$ python -q
>>> import numpy as np
>>> np.set_printoptions(precision=2, suppress=True, linewidth=140)
>>> data = np.load("dump.npy")
>>> print(data)
[[ 0.72 -0.28 -0.28  0.28  0.22  0.28  0.09  0.09  0.03 -0.22  0.09 -0.22]
 [-0.28  0.72 -0.28  0.28  0.22  0.28  0.09  0.09  0.03 -0.22  0.09 -0.22]
 [-0.28 -0.28  0.72  0.28  0.22  0.28  0.09  0.09  0.03 -0.22  0.09 -0.22]
 [ 0.28  0.28  0.28  0.72 -0.22 -0.28 -0.09 -0.09 -0.03  0.22 -0.09  0.22]
 [ 0.22  0.22  0.22 -0.22  0.83 -0.22 -0.07 -0.07 -0.02  0.17 -0.07  0.17]
 [ 0.28  0.28  0.28 -0.28 -0.22  0.72 -0.09 -0.09 -0.03  0.22 -0.09  0.22]
 [ 0.09  0.09  0.09 -0.09 -0.07 -0.09  0.97 -0.03 -0.01  0.07 -0.03  0.07]
 [ 0.09  0.09  0.09 -0.09 -0.07 -0.09 -0.03  0.97 -0.01  0.07 -0.03  0.07]
 [ 0.03  0.03  0.03 -0.03 -0.02 -0.03 -0.01 -0.01  1.    0.02 -0.01  0.02]
 [-0.22 -0.22 -0.22  0.22  0.17  0.22  0.07  0.07  0.02  0.83  0.07 -0.17]
 [ 0.09  0.09  0.09 -0.09 -0.07 -0.09 -0.03 -0.03 -0.01  0.07  0.97  0.07]
 [-0.22 -0.22 -0.22  0.22  0.17  0.22  0.07  0.07  0.02 -0.17  0.07  0.83]]
>>> r0 = np.array([0, 2])
>>> print(np.convolve(data[1], r0))
[ 0.   -0.56  1.44 -0.56  0.56  0.43  0.56  0.19  0.19  0.06 -0.43  0.19 -0.43]
>>> print(np.cross(data[1, :3], data[3, :3]))
[ 0.28  0.   -0.28]
>>> A = np.load("a.npy")
>>> print(A)
[[ 2.  6.  2.  0.]
 [ 6.  7.  3.  0.]
 [ 2.  3. -1.  0.]
 [ 0.  0.  0. -2.]]
>>> print(round(float(np.abs(np.linalg.eigvals(A)).max()), 2))
12.0
>>> print(np.allclose(A, A.T))
True
>>> A.inv()
Traceback (most recent call last):
  File "<python-input-11>", line 1, in <module>
    A.inv()
    ^^^^^
AttributeError: 'numpy.ndarray' object has no attribute 'inv'
>>> np.linalg.determinant(A)
Traceback (most recent call last):
  File "<python-input-12>", line 1, in <module>
    np.linalg.determinant(A)
    ^^^^^^^^^^^^^^^^^^^^^
AttributeError: module 'numpy.linalg' has no attribute 'determinant'
